% python3 -q
>>> import numpy as np
>>> import numpy.linalg as la
>>> np.set_printoptions(suppress=True, linewidth=160)
>>> X = np.load("x.npy")
>>> print(X.round(2) + 0)
[[ 0.24  0.19 -0.24  0.13 -0.05 -0.15 -0.16  0.08  0.06 -0.04  0.09 -0.04 -0.04  0.02]
 [ 0.19  0.4  -0.07  0.12  0.01 -0.15  0.1   0.26  0.18 -0.03 -0.04  0.14 -0.15 -0.09]
 [-0.24 -0.07  0.34 -0.11  0.15  0.19  0.17  0.06  0.    0.04 -0.1   0.21 -0.05  0.04]
 [ 0.13  0.12 -0.11  0.07 -0.01 -0.07 -0.09  0.07  0.04 -0.02  0.05  0.01 -0.04  0.03]
 [-0.05  0.01  0.15 -0.01  0.14  0.12 -0.06  0.1   0.02  0.01  0.02  0.19 -0.07  0.15]
 [-0.15 -0.15  0.19 -0.07  0.12  0.18 -0.06 -0.01 -0.05  0.02  0.02  0.12 -0.01  0.15]
 [-0.16  0.1   0.17 -0.09 -0.06 -0.06  0.48  0.02  0.07  0.02 -0.23 -0.01 -0.01 -0.33]
 [ 0.08  0.26  0.06  0.07  0.1  -0.01  0.02  0.23  0.12 -0.02 -0.01  0.22 -0.14  0.05]
 [ 0.06  0.18  0.    0.04  0.02 -0.05  0.07  0.12  0.09 -0.01 -0.03  0.08 -0.07 -0.05]
 [-0.04 -0.03  0.04 -0.02  0.01  0.02  0.02 -0.02 -0.01  0.01 -0.01  0.    0.01  0.  ]
 [ 0.09 -0.04 -0.1   0.05  0.02  0.02 -0.23 -0.01 -0.03 -0.01  0.12  0.    0.    0.16]
 [-0.04  0.14  0.21  0.01  0.19  0.12 -0.01  0.22  0.08  0.    0.    0.3  -0.14  0.15]
 [-0.04 -0.15 -0.05 -0.04 -0.07 -0.01 -0.01 -0.14 -0.07  0.01  0.   -0.14  0.09 -0.04]
 [ 0.02 -0.09  0.04  0.03  0.15  0.15 -0.33  0.05 -0.05  0.    0.16  0.15 -0.04  0.32]]
>>> W = np.array([[3, 3, 1],
...     [1, 3, 3],
...     [0, 1, 0],
...     [2, 0, 0],
...     [3, 0, 3],
...     [1, 3, 0],
...     [1, 2, 2],
...     [1, 2, 1],
...     [3, 3, 2],
...     [3, 3, 1],
...     [3, 3, 3],
...     [3, 2, 2],
...     [1, 0, 3],
...     [2, 2, 2]])
>>> coef = np.array([-5, -1, 5])
>>> act = np.maximum(X @ W + coef, 0)
>>> la.matrix_rank(act)
np.int64(2)
>>> W2 = np.array([[0, 3], [9, 9], [8, 4]])
>>> W @ W2
array([[35, 40],
       [51, 42],
       [ 9,  9],
       [ 0,  6],
       [24, 21],
       [27, 30],
       [34, 29],
       [26, 25],
       [43, 44],
       [35, 40],
       [51, 48],
       [34, 35],
       [24, 15],
       [34, 32]])
>>> (act @ W2).round(6).argmax(axis=1)
array([0, 0, 0, 0, 0, 0, 0, 0, 0, 0, 0, 0, 0, 0])
>>> vec = np.array([7, 6, 9, 3, 4, 5, 2, 6, 1, 2, 8, 3, 0, 2])
>>> np.sign((X @ vec).round(6))
array([ 1.,  1.,  1.,  1.,  1.,  1., -1.,  1.,  1., -1.,  1.,  1., -1.,  1.])
>>> E = np.loadtxt("data.csv", delimiter=",")
>>> E
array([[  9.88,  -0.02,   0.36,  20.76,  31.54, -30.21, -29.93, -18.12,  21.45, -29.1 ,   9.62],
       [ 10.88,  -0.98,  -0.11,  20.32,  29.82, -30.91, -29.97, -20.75,  20.04, -29.53,   9.01],
       [  9.37,   2.94,   0.13,  19.28,  30.48, -29.92, -30.45, -20.23,  18.25, -30.88,   9.96],
       [  9.84,  -0.31,  -1.55,  20.43,  30.78, -29.08, -30.25, -20.52,  21.6 , -28.7 ,   8.65],
       [  7.35,  -2.  ,   0.61,  19.97,  31.17, -30.57, -28.97, -19.87,  21.45, -28.65,   8.87],
       [  8.8 ,  -0.03,  -0.53,  19.27,  32.77, -31.01, -30.38, -19.17,  18.49, -30.05,   9.54],
       [  9.11,   0.93,  -0.47,  19.82,  29.17, -31.15, -28.64, -18.67,  21.54, -31.34,   9.88],
       [  9.58,  -1.3 ,   2.26,  19.59,  30.27, -29.87, -30.01, -18.72,  19.95, -29.25,   9.43],
       [  8.62,   0.18,   1.89,  19.91,  30.3 , -29.7 , -32.54, -19.93,  18.63, -29.11,   9.94],
       [  8.87,  -0.52,  -0.7 ,  19.77,  29.75, -30.76, -29.17, -19.29,  20.04, -28.74,  10.44],
       [ 12.25,   0.87,  -0.9 ,  21.67,  31.38, -30.53, -30.27, -19.4 ,  19.25, -29.13,  10.73],
       [ 11.11,   0.65,   0.5 ,  19.27,  28.9 , -30.07, -29.69, -19.22,  22.61, -30.36,   9.91],
       [  9.1 ,   0.79,   0.78,  18.71,  30.98, -30.86, -30.34, -19.1 ,  18.54, -31.15,   9.83],
       [  9.43,   0.78,   0.03,  20.96,  29.65, -29.61, -31.38, -20.38,  17.21, -30.42,  10.27],
       [ 10.16,  -0.2 ,  -1.16,  20.8 ,  29.86, -28.47, -30.3 , -18.36,  22.24, -28.94,  10.41],
       [  9.3 ,   0.28,   0.94,  18.4 ,  30.56, -30.82, -29.29, -20.69,  19.66, -30.75,   9.31],
       [ 10.24,  -0.78,   1.15,  20.93,  32.8 , -30.57, -30.87, -19.68,  20.79, -31.04,   9.7 ],
       [  9.97,   1.44,   0.01,  19.37,  32.05, -29.1 , -29.7 , -20.36,  20.24, -30.21,   9.16],
       [  9.91,   1.72,  -1.55,  20.3 ,  29.38, -29.23, -29.65, -18.92,  18.46, -30.48,  10.32],
       [ 10.42,   0.12,   0.22,  21.12,  29.5 , -29.76, -29.62, -20.37,  20.34, -28.09,   9.64],
       [  9.96,  -0.25,  -0.29,  18.43,  30.68, -31.12, -30.1 , -19.6 ,  20.33, -30.18,   9.65],
       [  9.59,   0.52,  -0.82,  20.41,  29.43, -30.18, -29.44, -19.46,  18.54, -28.75,  11.79],
       [  9.82,   0.5 ,   0.1 ,  19.58,  29.14, -29.02, -29.89, -19.45,  20.69, -29.96,  11.21],
       [ 10.98,  -0.27,   1.56,  19.32,  30.75, -32.73, -29.54, -21.66,  20.59, -30.43,   9.27],
       [ 11.93,  -0.38,   0.11,  19.48,  30.11, -29.74, -29.48, -19.6 ,  19.15, -31.77,   9.17],
       [ 12.77,  -0.56,   1.77,  21.46,  29.08, -30.72, -31.97, -19.04,  19.7 , -29.03,   9.79],
       [  9.6 ,  -0.02,   0.23,  21.86,  28.65, -29.7 , -28.7 , -19.6 ,  19.52, -28.96,  11.8 ],
       [ 11.23,   0.46,   0.72,  20.06,  31.26, -29.9 , -30.4 , -19.54,  22.1 , -29.18,   7.63],
       [  9.28,  -1.04,  -1.  ,  20.74,  29.85, -30.82, -29.03, -20.01,  20.59, -27.83,   9.2 ]])
>>> idx = E[:, 4] > np.median(E[:, 4])
>>> u = E[idx].mean(axis=0) - E[~idx].mean(axis=0)
>>> print(idx.astype(int))
[1 0 1 1 1 1 0 0 1 0 1 0 1 0 0 1 1 1 0 0 1 0 0 1 0 0 0 1 0]
>>> ((E - E.mean(axis=0)) @ u > 0).astype(int)
array([1, 0, 1, 1, 1, 1, 0, 1, 1, 0, 0, 0, 1, 0, 0, 1, 1, 1, 0, 0, 1, 0, 0, 1, 0, 0, 0, 1, 0])
>>> np.allclose(X @ X.T, X.T @ X)
True
>>> np.allclose(X, X.T)
True
>>> np.trace(X)
np.float64(3.0)
>>> la.determinant(X)
Traceback (most recent call last):
  File "<python-input-23>", line 1, in <module>
    la.determinant(X)
    ^^^^^^^^^^^^^^
AttributeError: module 'numpy.linalg' has no attribute 'determinant'
>>> m1 = np.load("mat.npy")
>>> print(m1)
[[12  1  3  1 -3  0 -2]
 [-3  9 -1  0  3  3  3]
 [-3 -2  3  2  2  1 -1]
 [-1 -3  1 13  0  1 -1]
 [ 1 -1  3 -2 11 -2 -1]
 [ 3 -1 -2 -2  1 13 -1]
 [ 0  3  2  2 -3  1 10]]
>>> other = np.array([[0, -2], [-2, -1], [0, -2], [-1, -1], [0, -2], [-2, -2], [0, -2]])
>>> print(la.matrix_rank(np.vstack([m1, other.T])))
7
>>> print(np.einsum("ik,kj->ji", m1, other))
[[ -3 -24   0  -9   8 -22 -10]
 [-22 -19  -4 -10 -21 -25 -25]]
>>> other @ m1
Traceback (most recent call last):
  File "<python-input-29>", line 1, in <module>
    other @ m1
    ~~~~~~^~~~
ValueError: matmul: Input operand 1 has a mismatch in its core dimension 0, with gufunc signature (n?,k),(k,m?)->(n?,m?) (size 7 is different from 2)
>>> m1 @ other
array([[ -3, -22],
       [-24, -19],
       [  0,  -4],
       [ -9, -10],
       [  8, -21],
       [-22, -25],
       [-10, -25]])
>>> rng = np.random.default_rng(312)
>>> idx = rng.permutation(7)
>>> other = m1[:, idx] * rng.choice([-1, 1], 7)
>>> other
array([[ 12,  -2,   0,  -1,  -3,   3,  -1],
       [ -3,   3,   3,  -9,   1,  -3,   0],
       [ -3,  -1,   1,   2,  -3,  -2,  -2],
       [ -1,  -1,   1,   3,  -1,   0, -13],
       [  1,  -1,  -2,   1,  -3, -11,   2],
       [  3,  -1,  13,   1,   2,  -1,   2],
       [  0,  10,   1,  -3,  -2,   3,  -2]])
>>> left, _, Vt = la.svd(m1.T @ other)
>>> idx
array([0, 6, 5, 1, 2, 4, 3])
>>> (m1 - m1.T) / 2
array([[ 0. ,  2. ,  3. ,  1. , -2. , -1.5, -1. ],
       [-2. ,  0. ,  0.5,  1.5,  2. ,  2. ,  0. ],
       [-3. , -0.5,  0. ,  0.5, -0.5,  1.5, -1.5],
       [-1. , -1.5, -0.5,  0. ,  1. ,  1.5, -1.5],
       [ 2. , -2. ,  0.5, -1. ,  0. , -1.5,  1. ],
       [ 1.5, -2. , -1.5, -1.5,  1.5,  0. , -1. ],
       [ 1. ,  0. ,  1.5,  1.5, -1. ,  1. ,  0. ]])
>>> m1.inv()
Traceback (most recent call last):
  File "<python-input-38>", line 1, in <module>
    m1.inv()
    ^^^^^^
AttributeError: 'numpy.ndarray' object has no attribute 'inv'
>>> la.determinant(m1)
Traceback (most recent call last):
  File "<python-input-39>", line 1, in <module>
    la.determinant(m1)
    ^^^^^^^^^^^^^^
AttributeError: module 'numpy.linalg' has no attribute 'determinant'
>>> np.trace(m1)
np.int64(71)
>>> la.matrix_power(m1, 4)
array([[ 15241,  -2879,   1251,   9486,  -9652,   5490,  -9949],
       [ -4319,   8544,   -544,  -7356,  12517,  13530,  10281],
       [ -1918,  -7001,    801,    117,   5004,  -3843,  -4534],
       [   391, -20578,   1589,  25386,  -1414,   -437, -13007],
       [  -834,  -3492,   6899,  -8060,  15236, -16819,  -5532],
       [ 27969,   1054,  -1439, -17989,  -1784,  22523, -10159],
       [ -4698,   5103,  -2122,  13453,  -6362,  17538,  13032]])
>>> (m1 + m1.T) / 2
array([[12. , -1. ,  0. ,  0. , -1. ,  1.5, -1. ],
       [-1. ,  9. , -1.5, -1.5,  1. ,  1. ,  3. ],
       [ 0. , -1.5,  3. ,  1.5,  2.5, -0.5,  0.5],
       [ 0. , -1.5,  1.5, 13. , -1. , -0.5,  0.5],
       [-1. ,  1. ,  2.5, -1. , 11. , -0.5, -2. ],
       [ 1.5,  1. , -0.5, -0.5, -0.5, 13. ,  0. ],
       [-1. ,  3. ,  0.5,  0.5, -2. ,  0. , 10. ]])
